$ python -q
>>> import numpy as np
>>> from numpy import linalg as LA
>>> np.set_printoptions(precision=1, suppress=True, linewidth=140, legacy="1.25")
>>> def tidy(a):
...     return np.round(a, 1) + 0
... 
>>> mat = np.load("a.npy")
>>> mat
array([[ 0.7, -0.5, -0.9,  0.4,  0.8,  1.3],
       [ 0.7,  0.1,  0.3,  0.2,  1.3, -0.1]])
>>> out = np.array([[-2, -1], [-1, 1], [0, 1], [0, 0], [2, 2], [-1, 2]])
>>> tidy(np.einsum("ij,ij->i", mat, mat))
array([4. , 2.3])
>>> np.vstack([mat, out.T]).shape
(4, 6)
>>> tidy(out.T @ mat.T)
array([[-0.6,  1.2],
       [ 2.1,  2.1]])
>>> tidy(np.einsum("ij->j", mat))
array([ 1.4, -0.4, -0.6,  0.6,  2.1,  1.2])
>>> tidy(np.einsum("ik,kj->ji", mat, out))
array([[-0.6,  1.2],
       [ 2.1,  2.1]])
>>> x = np.array([4, 9, -4, 3, 6, -1])
>>> np.sign((mat @ x).round(6))
array([1., 1.])
>>> mat @ np.eye(6)[4]
array([0.8, 1.3])
>>> LA.norm(mat @ x) <= LA.norm(mat, 2) * LA.norm(x) + 1e-9
True
>>> t3 = np.stack([mat, 4 * mat, mat[::-1]])
>>> tidy(LA.norm(t3, axis=(1, 2)))
array([ 2.5, 10.1,  2.5])
>>> t3.sum(axis=0)
array([[ 4.2, -2.4, -4.2,  2.2,  5.3,  6.4],
       [ 4.2,  0. ,  0.6,  1.4,  7.3,  0.8]])
>>> (t3 @ mat.T).shape
(3, 2, 2)
>>> tidy(np.einsum("bij,cij->bc", t3, t3))
array([[  6.4,  25.5,   2.3],
       [ 25.5, 101.9,   9.3],
       [  2.3,   9.3,   6.4]])
>>> out = mat / LA.norm(mat, axis=1, keepdims=True)
>>> C2 = out @ out.T
>>> np.argwhere(np.triu(np.abs(C2) > 0.95, 1))
array([], shape=(0, 2), dtype=int64)
>>> J = np.load("block8.npy")
>>> J
array([[ 0, -2,  1,  2,  0,  1,  0],
       [ 0,  0,  1, -2, -1,  1, -2],
       [ 0,  0,  0,  1,  2, -2,  1],
       [ 0,  0,  0,  0,  1, -2,  1],
       [ 0,  0,  0,  0,  0,  0,  2],
       [ 0,  0,  0,  0,  0,  0, -2],
       [ 0,  0,  0,  0,  0,  0,  0]])
>>> J @ J
array([[ 0,  0, -2,  5,  6, -8,  5],
       [ 0,  0,  0,  1,  0,  2, -5],
       [ 0,  0,  0,  0,  1, -2,  9],
       [ 0,  0,  0,  0,  0,  0,  6],
       [ 0,  0,  0,  0,  0,  0,  0],
       [ 0,  0,  0,  0,  0,  0,  0],
       [ 0,  0,  0,  0,  0,  0,  0]])
>>> K = np.load("run15.npy")
>>> K
array([[0.1, 0.2, 0.2, 0.1],
       [0.2, 0.4, 0.4, 0.2],
       [0.2, 0.4, 0.4, 0.2],
       [0.1, 0.2, 0.2, 0.1]])
>>> np.argsort(-LA.norm(K, axis=0).round(6), kind="stable")[:3]
array([1, 2, 0])
>>> LA.matrix_rank(K, rtol=0.1)
1
>>> [round(float(x), 1) for x in LA.svd(K, compute_uv=False)[:3]]
[1.0, 0.0, 0.0]
>>> X = np.tril(np.array([[4, 0, -1, -4, 1, 5],
...     [3, 4, -5, -1, 4, -1],
...     [-2, -2, 0, -5, -3, 4],
...     [-3, -3, 2, 4, 1, -5],
...     [2, -3, -5, -3, 0, -4],
...     [-1, 2, -5, -4, 5, -2]]), -1) + np.eye(6, dtype=int)
>>> X
array([[ 1,  0,  0,  0,  0,  0],
       [ 3,  1,  0,  0,  0,  0],
       [-2, -2,  1,  0,  0,  0],
       [-3, -3,  2,  1,  0,  0],
       [ 2, -3, -5, -3,  1,  0],
       [-1,  2, -5, -4,  5,  1]])
>>> X @ X
array([[  1,   0,   0,   0,   0,   0],
       [  6,   1,   0,   0,   0,   0],
       [-10,  -4,   1,   0,   0,   0],
       [-19, -10,   4,   1,   0,   0],
       [ 14,  13, -16,  -6,   1,   0],
       [ 36,  11, -43, -23,  10,   1]])
>>> rng = np.random.default_rng(310)
>>> out = X + rng.integers(-2, 3, (6, 5)) @ rng.integers(-2, 3, (5, 6))
>>> out
array([[ 1,  0, -4, -4,  0,  8],
       [ 2,  0,  4,  6,  0, -4],
       [ 4, -5,  2,  6,  0, -3],
       [ 3,  0,  8,  3,  0, -4],
       [ 2, -3, -4, -3,  1,  3],
       [-2,  1, -6, -2,  5,  2]])
>>> out - X
array([[ 0,  0, -4, -4,  0,  8],
       [-1, -1,  4,  6,  0, -4],
       [ 6, -3,  1,  6,  0, -3],
       [ 6,  3,  6,  2,  0, -4],
       [ 0,  0,  1,  0,  0,  3],
       [-1, -1, -1,  2,  0,  1]])
>>> LA.matrix_rank(out - X, tol=1e-8)
5
>>> X.reshape(-1, 2)
array([[ 1,  0],
       [ 0,  0],
       [ 0,  0],
       [ 3,  1],
       [ 0,  0],
       [ 0,  0],
       [-2, -2],
       [ 1,  0],
       [ 0,  0],
       [-3, -3],
       [ 2,  1],
       [ 0,  0],
       [ 2, -3],
       [-5, -3],
       [ 1,  0],
       [-1,  2],
       [-5, -4],
       [ 5,  1]])
>>> t3 = X.reshape(6, 2, -1)
>>> np.einsum("ihd,ihd->ih", t3, t3)
array([[ 1,  0],
       [10,  0],
       [ 9,  0],
       [22,  1],
       [38, 10],
       [30, 42]])
>>> t3.shape
(6, 2, 3)
>>> np.einsum("ihd,jhd->hij", t3, t3).shape
(2, 6, 6)
>>> A = np.array([[64, 0, 8, 56],
...     [0, 106, 91, 116],
...     [8, 91, 86, 102],
...     [56, 116, 102, 179]])
>>> hat = np.triu(np.array([[3, 1, 3, 1], [3, 0, 2, 1], [0, 2, 1, 1], [3, 2, 0, 2]]), 1) + np.eye(4)
>>> out = hat @ A @ LA.inv(hat)
>>> tidy(np.poly(out))
array([      1.,    -435.,   31887., -239841.,       0.])
>>> hat @ A - A @ hat
array([[  80.,  431.,  259.,  529.],
       [  72.,  298.,   62.,  186.],
       [  56.,  108., -104.,   -6.],
       [   0.,  -56., -400., -274.]])
>>> tidy(LA.det(out))
0.0
>>> out
array([[ 144.,  351., -675.,  837.],
       [  72.,  332., -515.,  610.],
       [  64.,  143., -290.,  364.],
       [  56.,   60., -186.,  249.]])
>>> np.trace(out), np.trace(A)
(435.0, 435)
>>> arr = np.load("mat.npy")
>>> arr
array([[ 15,  20, -27,  -8,  16,  39,  15],
       [ 25,  25,  45,  30,  15,  10,   0],
       [ 14,  13,  36,  22,   7,  -1,  -3],
       [ -1,  -2,   9,   4,  -2,  -7,  -3]])
>>> tidy(arr @ LA.pinv(arr) @ arr)
array([[ 15.,  20., -27.,  -8.,  16.,  39.,  15.],
       [ 25.,  25.,  45.,  30.,  15.,  10.,   0.],
       [ 14.,  13.,  36.,  22.,   7.,  -1.,  -3.],
       [ -1.,  -2.,   9.,   4.,  -2.,  -7.,  -3.]])
>>> np.allclose(arr[:-1].T @ LA.lstsq(arr[:-1].T, arr[-1])[0], arr[-1])
True
>>> np.abs(np.diag(LA.qr(arr)[1])) > 1e-9
array([ True,  True, False, False])
>>> np.unique(arr.round(6), axis=0).shape
(4, 7)
>>> x = np.array([2, 2, 0, 2, 0, 2, 0])
>>> a = np.maximum(arr @ x, 0)
>>> tidy(np.tanh(arr @ x))
array([ 1.,  1.,  1., -1.])
>>> np.maximum(arr @ (3 * x), 0)
array([396, 540, 288,   0])
>>> arr * (a > 1e-9)[:, None]
array([[ 15,  20, -27,  -8,  16,  39,  15],
       [ 25,  25,  45,  30,  15,  10,   0],
       [ 14,  13,  36,  22,   7,  -1,  -3],
       [  0,   0,   0,   0,   0,   0,   0]])
>>> left, s, Vt = LA.svd(arr)
>>> V = Vt[:(s > 1e-8).sum()]
>>> x = arr[3] + 3 * arr[2] + rng.integers(2) * np.eye(7)[0]
>>> x
array([ 42.,  37., 117.,  70.,  19., -10., -12.])
>>> LA.matrix_rank(np.vstack([arr, x]))
3
>>> np.allclose(V.T @ V @ x, x)
False
>>> tidy(LA.norm(x - V.T @ V @ x))
0.9
>>> rk = LA.matrix_rank(arr)
>>> rk
2
>>> null = LA.svd(arr)[2][rk:].T
>>> LA.matrix_rank(arr.T @ arr), LA.matrix_rank(arr @ arr.T)
(2, 2)
>>> np.allclose(arr @ null, 0)
True
>>> null.shape
(7, 5)
>>> [int(LA.matrix_rank(arr[:, :j + 1])) for j in range(7)]
[1, 2, 2, 2, 2, 2, 2]
>>> [int(LA.matrix_rank(arr[:i])) for i in range(1, len(arr) + 1)]
[1, 2, 2, 2]
>>> LA.matrix_rank(arr, rtol=0.1)
2
>>> LA.cond(arr) > 100
True
>>> F = np.load("m.npy")
>>> F
array([[-1, -1, -1, -1, -1, -1],
       [-1, -2, -2, -2, -2, -2],
       [-1, -2, -3, -3, -3, -3],
       [-1, -2, -3, -4, -4, -4],
       [-1, -2, -3, -4, -5, -5],
       [-1, -2, -3, -4, -5, -6]])
>>> z = rng.permutation(6)
>>> z
array([3, 4, 1, 2, 0, 5])
>>> out = F[z][:, z]
>>> tidy(np.sort(np.abs(LA.eigvals(out))))
array([ 0.3,  0.3,  0.4,  0.8,  2. , 17.2])
>>> tidy(LA.det(out)), tidy(LA.det(F[z]))
(1.0, 1.0)
>>> np.all(LA.eigvalsh(F) > 0)
False
>>> x = np.array([2, 2, 2, 2, 2, 1])
>>> a = np.maximum(F @ x, 0)
>>> np.maximum(F @ (3 * x), 0)
array([0, 0, 0, 0, 0, 0])
>>> np.flatnonzero(a > 1e-9)
array([], dtype=int64)
>>> a
array([0, 0, 0, 0, 0, 0])
